>>> import numpy as np
>>> np.set_printoptions(suppress=True, linewidth=100)
>>> rd = lambda a: np.round(a, 2) + 0
>>> W0 = np.load("m.npy")
>>> W0
array([[-5.98, -9.01,  8.97,  6.01, -0.02],
       [ 0.01,  0.03, -0.02,  0.04,  0.  ]])
>>> left, s, Vh = np.linalg.svd(W0)
>>> np.argmax(s[:-1] / (s[1:] + 1e-6)) + 1
np.int64(1)
>>> rd(s)
array([15.28,  0.05])
>>> out = left[:, :1] @ np.diag(s[:1]) @ Vh[:1]
>>> rd(np.linalg.norm(W0 - out) / np.linalg.norm(W0))
np.float64(0.0)
>>> rd(np.abs(W0 - out).max())
np.float64(0.05)
>>> rd(out)
array([[-5.98, -9.01,  8.97,  6.01, -0.02],
       [ 0.01,  0.01, -0.01, -0.01,  0.  ]])
>>> [round(float(x), 2) for x in np.linalg.svd(W0, compute_uv=False)[:3]]
[15.28, 0.05]
>>> np.linalg.cond(W0) > 100
np.True_
>>> np.argsort(-np.linalg.norm(W0, axis=0).round(6), kind="stable")[:3]
array([1, 2, 3])
>>> np.linalg.norm(W0, axis=1).argmax()
np.int64(0)
>>> rd(np.linalg.norm(W0[0] - W0[1]))
np.float64(15.3)
>>> rd(np.linalg.norm(W0, 1)), rd(np.linalg.norm(W0, np.inf))
(np.float64(9.04), np.float64(29.99))
>>> rd(np.linalg.norm(W0, axis=0))
array([5.98, 9.01, 8.97, 6.01, 0.02])
>>> def softmax(z):
...     e = np.exp(z - z.max(axis=-1, keepdims=True))
...     return e / e.sum(axis=-1, keepdims=True)
... 
>>> rd(softmax(W0[1] + 2))
array([0.2 , 0.2 , 0.19, 0.21, 0.2 ])
>>> rd(softmax(W0[1]))
array([0.2 , 0.2 , 0.19, 0.21, 0.2 ])
>>> S = W0 @ W0.T / np.sqrt(5)
>>> rd(softmax(S))
array([[1.  , 0.  ],
       [0.47, 0.53]])
>>> rd(softmax(S + np.triu(np.full(S.shape, -np.inf), 1)))
array([[1.  , 0.  ],
       [0.47, 0.53]])
>>> F = np.load("run12.npy")
>>> F
array([[  42,    1,    2,    0,    2],
       [   1,  -80,    2,    1,    3],
       [   0,    2,   22,    1,    0],
       [   2,    1,    0,   43,    0],
       [   2,    1,    1,    1, -160]])
>>> t = np.radians(76)
>>> r_ = np.eye(5)
>>> r_[0, 0] = r_[2, 2] = np.cos(t)
>>> r_[0, 2], r_[2, 0] = -np.sin(t), np.sin(t)
>>> rd(r_)
array([[ 0.24,  0.  , -0.97,  0.  ,  0.  ],
       [ 0.  ,  1.  ,  0.  ,  0.  ,  0.  ],
       [ 0.97,  0.  ,  0.24,  0.  ,  0.  ],
       [ 0.  ,  0.  ,  0.  ,  1.  ,  0.  ],
       [ 0.  ,  0.  ,  0.  ,  0.  ,  1.  ]])
>>> out = F @ r_.T
>>> np.allclose(F @ F.T, out @ out.T)
True
>>> rd(np.linalg.det(r_)), rd(np.trace(r_))
(np.float64(1.0), np.float64(3.48))
>>> rd(out)
array([[   8.22,    1.  ,   41.24,    0.  ,    2.  ],
       [  -1.7 ,  -80.  ,    1.45,    1.  ,    3.  ],
       [ -21.35,    2.  ,    5.32,    1.  ,    0.  ],
       [   0.48,    1.  ,    1.94,   43.  ,    0.  ],
       [  -0.49,    1.  ,    2.18,    1.  , -160.  ]])
